$ ipython --no-banner

In [1]: import numpy as np

In [2]: np.set_printoptions(suppress=True, linewidth=140)

In [3]: E = np.loadtxt("case16.csv", delimiter=",")

In [4]: print(E)
[[-2. -2. -2.]
 [-2. -4. -4.]
 [-2. -4. -6.]]

In [5]: vec = np.array([1, 5, 6])

In [6]: y = E @ vec

In [7]: coef, lr = np.zeros(3), 1 / np.linalg.norm(E, 2) ** 2

In [8]: for i in range(60):
   ...:     coef -= lr * E.T @ (E @ coef - y)
   ...:     if i % 10 == 0: print(i, round(np.linalg.norm(E @ coef - y), 2))
   ...: 
0 1.63
10 1.42
20 1.24
30 1.1
40 0.97
50 0.87

In [9]: print(round(np.linalg.cond(E), 2))
16.39

In [10]: print(coef.round(2))
[1.85 4.48 6.04]

In [11]: rng = np.random.default_rng(6415)

In [12]: lab = rng.permutation(3)

In [13]: print(lab)
[2 0 1]

In [14]: out = E[lab][:, lab]

In [15]: print(out)
[[-6. -2. -4.]
 [-2. -2. -2.]
 [-4. -2. -4.]]

In [16]: ev, vecs = np.linalg.eigh(E)

In [17]: print(round(float(ev.sum()), 2), np.trace(E))
-12.0 -12.0

In [18]: print(np.round(vecs.T @ vecs, 2) + 0)
[[1. 0. 0.]
 [0. 1. 0.]
 [0. 0. 1.]]

In [19]: print(np.round(np.linalg.svd(E, compute_uv=False), 2))
[10.1   1.29  0.62]

In [20]: print(np.round(vecs.T @ E @ vecs, 2) + 0)
[[-10.1    0.     0.  ]
 [  0.    -1.29   0.  ]
 [  0.     0.    -0.62]]

In [21]: print(np.round(np.linalg.eigvalsh(E @ E), 2))
[  0.38   1.65 101.97]

In [22]: print(ev.round(2))
[-10.1   -1.29  -0.62]

In [23]: T = np.stack([E, 2 * E, E[::-1]])

In [24]: print(np.round(np.linalg.norm(T, axis=(1, 2)), 2))
[10.2 20.4 10.2]

In [25]: print(np.linalg.matrix_rank(T))
[3 3 3]

In [26]: print(np.einsum("bij,cij->bc", T, T))
[[104. 208.  84.]
 [208. 416. 168.]
 [ 84. 168. 104.]]

In [27]: cov = E.T @ E

In [28]: print(cov)
[[12. 20. 24.]
 [20. 36. 44.]
 [24. 44. 56.]]

In [29]: print((E @ E.T).shape)
(3, 3)

In [30]: print(np.round(np.linalg.eigvalsh(cov)[::-1], 2))
[101.97   1.65   0.38]

In [31]: print(np.linalg.matrix_rank(cov))
3

In [32]: m1 = np.load("arr.npy")

In [33]: print(m1)
[[ 6.1   3.78 -4.05 -0.8 ]
 [-1.3   2.02 -6.24  6.28]
 [ 0.37  5.35  5.52  2.75]
 [ 5.73 -4.92  2.46  4.16]]

In [34]: lab = rng.permutation(4)

In [35]: print(lab)
[1 0 2 3]

In [36]: out = m1[lab][:, lab]

In [37]: print(np.round(np.linalg.det(out), 2), np.round(np.linalg.det(m1[lab]), 2))
5318.42 -5318.42

In [38]: print(np.diag(out))
[2.02 6.1  5.52 4.16]

In [39]: print(np.round(np.sort(np.abs(np.linalg.eigvals(out))), 2))
[8.53 8.53 8.55 8.55]

In [40]: print(np.unravel_index(np.abs(m1).argmax(), m1.shape))
(np.int64(1), np.int64(3))

In [41]: print(np.round(np.diff(m1, axis=0), 2))
[[ -7.4   -1.76  -2.19   7.08]
 [  1.67   3.33  11.76  -3.53]
 [  5.36 -10.27  -3.06   1.41]]

In [42]: print(np.round(m1 - m1[0], 2))
[[ 0.    0.    0.    0.  ]
 [-7.4  -1.76 -2.19  7.08]
 [-5.73  1.57  9.57  3.55]
 [-0.37 -8.7   6.51  4.96]]

In [43]: print(np.abs(m1).max())
6.28

In [44]: print(np.linalg.matrix_rank(m1))
4
